% python3 -q
>>> import numpy as np
>>> np.set_printoptions(precision=2, suppress=True, linewidth=200, legacy="1.25")
>>> def tidy(a):
...     return np.round(a, 2) + 0
... 
>>> sigma = 10 * 0.7 ** np.arange(3)
>>> Q, _ = np.linalg.qr(np.array([[-0.1, 1.5, 0.2], [0.8, 0.2, -0.7], [-0.2, 1.7, -0.7]]))
>>> rng = np.random.default_rng(19)
>>> J = rng.normal(size=(32, 3)) * sigma @ Q
>>> tidy(J)
array([[  6.66,  -0.87,   4.6 ],
       [  6.99,   7.87,   0.32],
       [ -5.25,  -5.04,  -2.71],
       [ -6.32,  -3.3 ,  -1.98],
       [ -7.13,  -8.06,   3.54],
       [ -7.77,   0.42,  -9.78],
       [  2.58,  -0.07,  -4.56],
       [  0.21,  -5.03, -11.87],
       [  1.08,   8.2 ,  -2.26],
       [-10.85,   9.72,   4.43],
       [ -9.79,  -2.76,  -4.2 ],
       [  0.93,   9.77,   7.16],
       [ -0.8 ,  13.15,   4.91],
       [ -1.46,  -6.2 ,   1.67],
       [  9.22,   7.77,  11.29],
       [ -3.58,  -7.71,   1.83],
       [  5.23, -11.84,  -9.07],
       [  6.6 ,  14.25,  17.75],
       [  1.68,  -4.11,   5.05],
       [ -2.55,   1.85,  -4.74],
       [  6.31,  -6.32,  -0.49],
       [ -2.13,   2.19,  -7.63],
       [  5.11,  -0.82, -12.69],
       [  6.35,  -0.92,   9.31],
       [ 14.31,  -4.87,  10.42],
       [ -0.37,  -1.08, -11.71],
       [  9.94, -11.69,  -2.29],
       [  9.76,   7.24,   6.53],
       [  8.  ,  23.17,   7.98],
       [  5.46,  -6.22,   2.98],
       [  2.4 , -15.4 , -23.29],
       [  4.53,  -3.18,  -6.17]])
>>> cov = np.cov(J, rowvar=False)
>>> tidy(np.linalg.eigvalsh(cov)[::-1])
array([113.16,  43.26,  26.98])
>>> tidy(cov)
array([[39.  ,  4.45, 16.14],
       [ 4.45, 72.  , 38.06],
       [16.14, 38.06, 72.4 ]])
>>> C = J[[29, 5]].astype(float)
>>> for _ in range(4):
...     idx = np.linalg.norm(J[:, None] - C, axis=-1).argmin(axis=1)
...     C = np.array([J[idx == j].mean(axis=0) for j in range(2)])
... 
>>> idx
array([0, 0, 1, 1, 1, 1, 1, 1, 0, 0, 1, 0, 0, 1, 0, 1, 1, 0, 0, 1, 1, 1, 1, 0, 0, 1, 1, 0, 0, 1, 1, 1])
>>> tidy(C[1] - C[0])
array([ -4.85, -11.7 , -12.16])
>>> np.abs(C[1] - C[0]).argmax()
2
>>> mat = np.load("data.npy")
>>> mat
array([[-1.7,  1.9,  1.3,  0.2,  0. , -0.4,  0.2, -1.3, -0.5,  1.4,  0. , -0.3],
       [-1. , -0.2, -1.3, -0.7,  1. , -0.7,  0.3,  0.9, -0.7,  0.8, -1.2, -1. ],
       [ 0.9, -2.8, -0.8,  0.3,  0.5,  1.5,  0.6, -0.2,  1. ,  0.5,  0.2,  0.7],
       [-1.4, -0.6,  0.3, -0.4,  0.1, -1.5,  1.1,  1.6, -0.5,  0.2, -0.3, -1.1],
       [-0.5,  0. ,  1.8,  0.2, -0.4,  2.3, -1. , -0.6,  0.2, -1.2, -1.7,  0.5],
       [-0.2,  0.6, -0.5, -1.2, -0.2, -0.8, -0.3, -0.7,  1.4,  1.3, -0.3, -2.5],
       [-0.2, -1.2, -1.1, -0.2, -0.7, -0.7, -0.8,  0.9,  0.4, -0.9,  0. ,  0.7],
       [-0.8,  0.3, -0.2,  0.4, -0.6, -0.3, -1.4,  0.3, -0.6,  0.7, -0.6,  0.7],
       [-0.8,  1.1, -0.1, -1.8, -0.5, -0.9,  0.8, -0.6, -0.6, -0.2,  0.4, -1.1],
       [ 0. ,  0.4, -2. , -0.5,  0.5, -2.1, -0.4, -1.5,  1.5,  1.2,  1.6, -0.8],
       [-0.9, -1.4, -0.8,  1.1,  0.6,  0.9, -0.4, -0.4,  1.6, -0.6, -0.3, -1.2],
       [ 0.8, -0.7,  0. ,  0.4, -0.9,  0.5,  0. , -0.8, -0.2,  0.8, -1.4, -0.5],
       [-0.2,  0.2,  0.2,  0.5,  0.7, -2. ,  1.6,  0.1, -0.1,  0.9,  0.4,  0.8],
       [ 1.1,  0.3, -0.1,  0.1,  0.3,  0.8, -0.1, -0.8, -1. ,  0.5, -2.3, -1.1],
       [-1.3,  1.3, -0.9, -0.3, -0.9, -1.7,  0.5, -0.1,  0.3,  0.7,  1.3, -0.5],
       [ 0.5, -0.1,  1. ,  0.4,  0.8,  1.5, -0.7,  2.3,  1.2, -0.9,  1.2,  0.8],
       [ 0.1,  0.8, -1.7,  2.5,  1. , -1.1,  1. ,  1.2,  0.6, -0.3, -0.9,  0.8],
       [ 1.4, -1.3,  1.8, -0.4,  0.3, -0.5,  1.3, -0.2, -0.3, -0.7,  0.8,  0.2],
       [-0.8,  0.2,  0.2,  0.7,  1. ,  0.2, -0.1,  0.2,  0.5,  0.6, -1.3, -0.1],
       [ 0.3,  1.2,  0.2,  1.6, -0.2, -1.1,  0.4, -0.1,  1. , -1.1,  0.4, -0.3],
       [ 0.4,  0.7,  0.8, -0.8,  0.5, -0.2, -0.9,  0.8, -0.9,  1.4,  0.2, -0.3],
       [ 0.2, -0.4,  0.6,  1.3,  1.6,  0.8,  0.5,  0.3,  1.2, -0.3,  0.3, -1.4],
       [-2. ,  1. ,  0.5,  2.9,  1.2, -0.7,  1.2, -0.6, -0.5, -0.4,  1.1,  0.6],
       [ 0.2, -0.1,  0.9, -0.9,  0.5, -1.1, -0.7, -0.8,  0.2,  0.5,  0.1, -0.9],
       [ 1.3,  1.2, -0.4,  1.2,  0.1,  1. ,  3.1, -1.5,  0.7, -0.7,  0.4,  0. ],
       [-1.1, -1.9, -0.3,  0.7, -1.1,  0.7, -1.2, -1.5,  2.5, -0.5, -0.3,  1.2],
       [-0.9, -3.3, -6.9,  1.5,  6.6, -6. ,  3.6,  0.6, -4.2, -1.8, -2.4,  3.9],
       [-1. , -2.5,  1.2, -0.5, -0.4, -0.5, -0.2,  0.4, -1.3, -0.2, -0.3,  2. ],
       [-1.5, -1.4,  1. ,  0.1, -1.5,  0.5,  0.6, -1.1,  0.6, -0.1,  0.8, -1.1],
       [ 0.7,  1. ,  0.2,  0.6, -0.9,  2.3,  1.6, -0.2,  0.3,  1.3,  1.1, -1.4],
       [-1. , -0.4, -0.3, -0.9, -0.3,  1.9,  1. ,  0.7, -1.1,  0.1,  0.7, -0.8],
       [ 1.3,  0.2,  0.7, -1.1, -1. ,  1.7, -1.6, -0.4,  1.4,  0.6, -0.2,  0.4],
       [ 0.7,  0.5, -0.2, -0.1, -0.4, -1.3, -0.4, -1.8,  1.2,  0.1,  0.3,  1.9],
       [ 0.4, -0.2,  0.5, -0.9, -0.1,  1. , -0.5,  1.1,  0.7,  0.8, -0.2, -0.6],
       [-0.3,  1. , -1.9,  1.2,  0.3,  0.3,  0.9,  0. , -0.8,  2.2, -0.5,  0.1],
       [-0.3,  0.8, -0.7,  1.5,  0.1, -0.9, -1. , -0.9,  0. ,  1.4,  0.4, -0.5],
       [ 0.9, -1.1, -0.1,  0.2,  0.7, -1.6,  1.2, -1.7,  0.8,  0.5,  0.3, -0.1],
       [-0.3, -0.2, -1. , -0.3,  0.5, -0.8, -0.2,  0.1, -2. , -2. ,  0. , -0.2],
       [-0.4,  0.4,  0.4, -0.8, -1.4, -0.1,  0.4, -1. ,  0.3, -0.5, -0.6, -2.3]])
>>> B = np.c_[mat[:, :7] @ np.array([[3, 0, 3, 1, -1, 3, 0],
...     [-2, -2, 3, -2, -3, 2, 3],
...     [-1, 1, 3, 0, -1, -2, 2],
...     [2, -1, 0, 2, -3, 0, 0],
...     [0, 3, 3, 2, 2, -1, -1],
...     [2, -2, 2, 2, 3, -2, 3],
...     [1, -1, -3, 0, 0, 3, -3]]), np.array([2, 0, 0, 1, 1, 0, 2, 1, 3, 0, 1, 2, 2, 1, 2, 2, 2, 3, 1, 0, 3, 3, 0, 0, 0, 1, 1, 2, 1, 2, 1, 0, 2, 3, 1, 0, 1, 3, 1])]
>>> tidy(B)
array([[-10.4,  -2.1,   3.1,  -5.9,  -7.1,  -2.5,   6.5,   2. ],
       [ -3.8,   3.9,  -6.8,  -1.4,   4.9,   0.5,  -7.2,   0. ],
       [ 13.3,   2.4,  -5.4,  11.1,  12.9,  -3. ,  -7.8,   0. ],
       [ -6. ,   4.1, -11.1,  -3.8,  -0.2,   0.2,  -9.1,   1. ],
       [  0.7,  -3.2,  10.3,   3.7,   4.2, -12.3,  13.9,   1. ],
       [ -5.6,   0.8,  -1.6,  -5.8,  -0.3,   2.5,  -0.5,   0. ],
       [  0.3,   1.6,  -8.6,  -1. ,   2. ,  -1.1,  -4.8,   2. ],
       [ -4. ,  -1. ,  -0.3,  -2.4,  -3.2,  -4.4,   4.4,   1. ],
       [ -9.1,  -1. ,  -5.1,  -9.4,  -0.7,   4.7,  -1.5,   3. ],
       [ -4.4,   3.8,  -6.3,  -5. ,  -3. ,   7.3,  -8.4,   0. ],
       [  4.5,   1.3,  -4.5,   7.1,   6.5,  -7.5,  -2.5,   1. ],
       [  5.6,  -2.7,  -1.4,   2.2,  -0.2,   0.9,   0.3,   2. ],
       [ -2.6,   3.8,  -6.1,  -2.2,  -6.7,   7.5, -10.5,   2. ],
       [  4.5,  -1.4,   6.7,   2.9,   0.8,   1.9,   3.1,   1. ],
       [ -9.1,  -3. , -10.3,  -9.7,  -7.7,   6.3,  -3.6,   2. ],
       [  3.8,   0.9,  11.7,   6.1,   3.7,  -6.6,   7.5,   2. ],
       [  4.2,  -1.6,  -4.6,   3.3,  -9.6,   9.5,  -8.3,   2. ],
       [  4.5,   5.4,   1.7,   2.8,   1. ,   2.6,  -6. ,   3. ],
       [ -1.3,   1.8,   2.5,   2.6,   0.5,  -4.1,   0.9,   1. ],
       [ -0.3,  -2.6,   1.1,  -1.5, -12.6,   6.5,  -0.3,   0. ],
       [ -3.9,   3. ,   9.5,  -2. ,  -0.5,  -1.8,   5.3,   3. ],
       [  5.5,   2.8,   6.1,   8.4,   2.1,  -3.1,  -0.7,   3. ],
       [ -2.9,  -0.6,  -2.9,   2.8,  -9.9,  -1.2,  -2.9,   0. ],
       [ -4.8,   6.4,   4.4,  -2.6,  -0.4,  -1.8,  -0.2,   0. ],
       [  9.4,  -8.8,  -0.7,   3.5,  -4.9,  14.3,  -3.6,   0. ],
       [  2.4,  -0.7,  -8.2,   3.3,   4.9, -10.4,   0.5,   1. ],
       [  5.4,  26.4, -36.3,   9.9,   8.4,  20.7, -59.1,   1. ],
       [ -1.4,   6.7,  -8.5,   1.2,   6.5,  -9.6,  -5.6,   2. ],
       [ -0.9,  -2.4, -11. ,  -0.5,   2.9,  -7. ,  -1. ,   1. ],
       [  7.3, -11.3,   2.8,   2.7,  -0.6,   4.8,   6.4,   2. ],
       [  1.1,  -4.3,  -5.2,   1.2,  10.3,  -3.7,   1.2,   1. ],
       [  2.4,  -3.4,  11.8,   0.1,   3.8,  -4.3,  12.9,   0. ],
       [ -1.9,   0.7,   0.4,  -3.9,  -6.4,   5.3,  -1.2,   2. ],
       [  0.8,   0. ,   5.3,   0.8,   5.2,  -3.6,   5. ,   3. ],
       [  2.9,  -5.7,  -4.8,   1.3,  -2.9,   6.7,  -2.9,   1. ],
       [ -1.6,  -0.7,   0.9,  -0.5,  -8.4,   0.8,   1.2,   0. ],
       [  3.4,   6. ,  -5.6,   1.7,  -1.5,   6.8, -12.6,   1. ],
       [ -1.9,   3. ,  -4. ,  -1.1,   1.4,   1.2,  -4.9,   3. ],
       [ -3.8,  -4. ,  -4.4,  -5.8,  -1.9,   1.6,   1.9,   1. ]])
>>> np.linalg.matrix_rank(np.c_[mat, B])
13
